In [1]: import numpy as np

In [2]: import numpy.linalg as la

In [3]: np.set_printoptions(suppress=True, linewidth=120)

In [4]: def rnd(a):
   ...:     return np.round(a, 1) + 0
   ...: 

In [5]: m1 = np.loadtxt("block7.csv", delimiter=",")

In [6]: m1
Out[6]: 
array([[ 0.3,  1.1, -2. , -1.7, -0.3,  1.5,  4.3],
       [-0.9,  0.4, -1.5,  0.6, -1.4,  0.2,  1.2],
       [ 1.5, -0.9,  1.1, -3.6, -0.3,  1.5,  3.9],
       [ 0.1, -0.2, -0.8, -0.7, -0.8,  0.1, -0.1],
       [ 0.3,  0.1, -0.4, -2. , -1. , -0.1,  1.7],
       [ 0.5,  0.2,  0.4, -0.4, -1.7, -0.1,  1. ],
       [-0.7,  1.2,  0.3,  2.2,  0. ,  0.5,  0.6],
       [-0.4,  1.3, -0.5, -0.3, -0.2,  0.9, -0.1],
       [-0.5,  0.4,  2.2,  1.6,  3.1,  0.3, -1.2],
       [-0.5, -0.8, -2.1, -0.8, -2.5, -0.7, -1.3],
       [-0.6,  0.9, -4.2,  0.4, -1.3, -0.5, -2.8],
       [ 0.2, -0.7,  2.4,  0. ,  1.7, -0.3, -1.2],
       [-0.6, -0.4,  1.2,  1.3, -0.3, -0.7, -1.8],
       [ 0.1,  1.4, -1.2, -2.1, -1.2,  1.6,  2. ],
       [ 2. , -2.5, -1.6, -3.9, -1. , -0.9, -0.3],
       [-3.2,  3.2, -4.4,  1.5, -3.4, -0.7, -3.4],
       [ 1.4, -1.9,  0.6, -1.4,  0.3,  0.1,  0.2],
       [ 0.9,  0.7, -0.4, -1.5,  1.6, -0.1,  2.2],
       [ 0.2,  0.3, -3.9,  1.2,  0.3,  1. , -3.9],
       [-1.8,  2. , -0.1,  3.1, -2. , -0.2, -2.2],
       [ 0.7, -0.1,  1.6,  0.9,  2.8,  0.3, -2.1],
       [-0.6,  0.7, -0.4,  3.4,  2.4,  0.6, -2.8],
       [-0.8,  0.1,  0.6,  2.2,  1.3, -0.5, -1.6],
       [-0.2,  0.7,  1.7,  3.8,  0.5,  0.5,  0.7],
       [-0.7,  0.1, -3.6, -3.2, -3.8, -0.4, -0.1],
       [ 0.2, -1. ,  4.8,  4.6,  4.4,  0. , -3.1],
       [-2. ,  1.8,  0.9,  3.3,  1.6,  0.1, -1.8],
       [-0.2, -0.3, -0.4,  0.7,  0.8, -0.3, -3.5],
       [-1.6,  1.2, -0.6,  4. ,  1.4,  0.5, -2.9],
       [ 1. , -0.8,  0.6, -0.4,  1.5, -0.2, -0.5],
       [-0.8,  0.6, -3.2, -0.2, -2. ,  0.2, -1.7],
       [-1.9,  0.8,  2.6,  4. ,  2.6, -0.4, -3.1],
       [-0.9,  1.3, -1.6,  0.3,  1.4, -1.3, -2. ],
       [ 0.8,  0. ,  2.7,  0.5,  2.2, -0.9,  0.4],
       [-0.8,  1.3, -1.7, -1.8, -3.3, -0.1,  2.7],
       [ 1.5, -0.9,  3.2, -0.4,  5.6, -0.4, -1.9]])

In [7]: rng = np.random.default_rng(18)

In [8]: lab = rng.permutation(7)

In [9]: A2 = m1[:, lab] * rng.choice([-1, 1], 7)

In [10]: A2
Out[10]: 
array([[ 2. ,  0.3,  1.5, -0.3,  1.1,  4.3, -1.7],
       [ 1.5, -0.9,  0.2, -1.4,  0.4,  1.2,  0.6],
       [-1.1,  1.5,  1.5, -0.3, -0.9,  3.9, -3.6],
       [ 0.8,  0.1,  0.1, -0.8, -0.2, -0.1, -0.7],
       [ 0.4,  0.3, -0.1, -1. ,  0.1,  1.7, -2. ],
       [-0.4,  0.5, -0.1, -1.7,  0.2,  1. , -0.4],
       [-0.3, -0.7,  0.5,  0. ,  1.2,  0.6,  2.2],
       [ 0.5, -0.4,  0.9, -0.2,  1.3, -0.1, -0.3],
       [-2.2, -0.5,  0.3,  3.1,  0.4, -1.2,  1.6],
       [ 2.1, -0.5, -0.7, -2.5, -0.8, -1.3, -0.8],
       [ 4.2, -0.6, -0.5, -1.3,  0.9, -2.8,  0.4],
       [-2.4,  0.2, -0.3,  1.7, -0.7, -1.2,  0. ],
       [-1.2, -0.6, -0.7, -0.3, -0.4, -1.8,  1.3],
       [ 1.2,  0.1,  1.6, -1.2,  1.4,  2. , -2.1],
       [ 1.6,  2. , -0.9, -1. , -2.5, -0.3, -3.9],
       [ 4.4, -3.2, -0.7, -3.4,  3.2, -3.4,  1.5],
       [-0.6,  1.4,  0.1,  0.3, -1.9,  0.2, -1.4],
       [ 0.4,  0.9, -0.1,  1.6,  0.7,  2.2, -1.5],
       [ 3.9,  0.2,  1. ,  0.3,  0.3, -3.9,  1.2],
       [ 0.1, -1.8, -0.2, -2. ,  2. , -2.2,  3.1],
       [-1.6,  0.7,  0.3,  2.8, -0.1, -2.1,  0.9],
       [ 0.4, -0.6,  0.6,  2.4,  0.7, -2.8,  3.4],
       [-0.6, -0.8, -0.5,  1.3,  0.1, -1.6,  2.2],
       [-1.7, -0.2,  0.5,  0.5,  0.7,  0.7,  3.8],
       [ 3.6, -0.7, -0.4, -3.8,  0.1, -0.1, -3.2],
       [-4.8,  0.2,  0. ,  4.4, -1. , -3.1,  4.6],
       [-0.9, -2. ,  0.1,  1.6,  1.8, -1.8,  3.3],
       [ 0.4, -0.2, -0.3,  0.8, -0.3, -3.5,  0.7],
       [ 0.6, -1.6,  0.5,  1.4,  1.2, -2.9,  4. ],
       [-0.6,  1. , -0.2,  1.5, -0.8, -0.5, -0.4],
       [ 3.2, -0.8,  0.2, -2. ,  0.6, -1.7, -0.2],
       [-2.6, -1.9, -0.4,  2.6,  0.8, -3.1,  4. ],
       [ 1.6, -0.9, -1.3,  1.4,  1.3, -2. ,  0.3],
       [-2.7,  0.8, -0.9,  2.2,  0. ,  0.4,  0.5],
       [ 1.7, -0.8, -0.1, -3.3,  1.3,  2.7, -1.8],
       [-3.2,  1.5, -0.4,  5.6, -0.9, -1.9, -0.4]])

In [11]: Uu, _, Vh = la.svd(m1.T @ A2)

In [12]: lab
Out[12]: array([2, 0, 5, 4, 1, 6, 3])

In [13]: rnd(Uu @ Vh)
Out[13]: 
array([[ 0.,  1.,  0.,  0.,  0.,  0.,  0.],
       [ 0.,  0.,  0.,  0.,  1.,  0.,  0.],
       [-1.,  0.,  0.,  0.,  0.,  0.,  0.],
       [ 0.,  0.,  0.,  0.,  0.,  0.,  1.],
       [ 0.,  0.,  0.,  1.,  0.,  0.,  0.],
       [ 0.,  0.,  1.,  0.,  0.,  0.,  0.],
       [ 0.,  0.,  0.,  0.,  0.,  1.,  0.]])

In [14]: rnd(la.lstsq(m1, A2)[0])
Out[14]: 
array([[ 0.,  1.,  0.,  0.,  0.,  0.,  0.],
       [ 0.,  0.,  0.,  0.,  1.,  0.,  0.],
       [-1.,  0.,  0.,  0.,  0.,  0.,  0.],
       [ 0.,  0.,  0.,  0.,  0.,  0.,  1.],
       [ 0.,  0.,  0.,  1.,  0.,  0.,  0.],
       [ 0.,  0.,  1.,  0.,  0.,  0.,  0.],
       [ 0.,  0.,  0.,  0.,  0.,  1.,  0.]])
